$ python3 -q
>>> import numpy as np
>>> np.set_printoptions(precision=1, suppress=True, linewidth=140)
>>> def rnd(a):
...     return np.round(a, 1) + 0
... 
>>> rng = np.random.default_rng(90871)
>>> ang = np.sort(rng.uniform(-2, 2, 11))
>>> data = np.c_[ang, ang ** 2, ang ** 3] @ np.array([[-1, -1, -2], [0, -2, -1], [-1, -1, 2]])
>>> print(rnd(data))
[[  7.3   1.  -10.6]
 [  6.8   0.9  -9.8]
 [  3.3   0.1  -3.1]
 [  2.3   0.   -1.5]
 [ -0.2  -0.4  -0.5]
 [ -0.4  -0.6  -0.7]
 [ -1.4  -2.8  -1.2]
 [ -2.7  -5.4  -0.6]
 [ -4.8  -9.2   1.4]
 [ -5.8 -11.1   2.6]
 [ -5.9 -11.2   2.7]]
>>> cen = data - data.mean(axis=0)
>>> U, sv, Vh = np.linalg.svd(cen, full_matrices=False)
>>> print(rnd((sv ** 2).sum() ** 2 / (sv ** 4).sum()))
1.2
>>> print(rnd(np.abs(Vh[-1])))
[0.8 0.3 0.5]
>>> print((np.sign(U[:, 0]) == np.sign(U[0, 0])).astype(int))
[1 1 1 1 1 1 0 0 0 0 0]
>>> print(np.searchsorted(np.cumsum(sv ** 2) / (sv ** 2).sum(), 0.9) + 1)
1
>>> print(rnd(Vh[0] * np.sign(Vh[0, np.abs(Vh[0]).argmax()])))
[ 0.6  0.6 -0.5]
>>> print(rnd(cen.mean(axis=0)))
[0. 0. 0.]
>>> print(rnd(np.linalg.norm(data, "nuc")))
41.2
>>> print(rnd(np.linalg.norm(data, axis=1)))
[12.9 11.9  4.5  2.8  0.7  1.   3.4  6.  10.4 12.8 12.9]
>>> Z = data[[1, 10]].astype(float)
>>> for _ in range(5):
...     idx = np.linalg.norm(data[:, None] - Z, axis=-1).argmin(axis=1)
...     Z = np.array([data[idx == j].mean(axis=0) for j in range(2)])
... 
>>> print(idx)
[0 0 0 0 0 0 1 1 1 1 1]
>>> print(rnd(Z[1] - Z[0]))
[-7.3 -8.1  5.3]
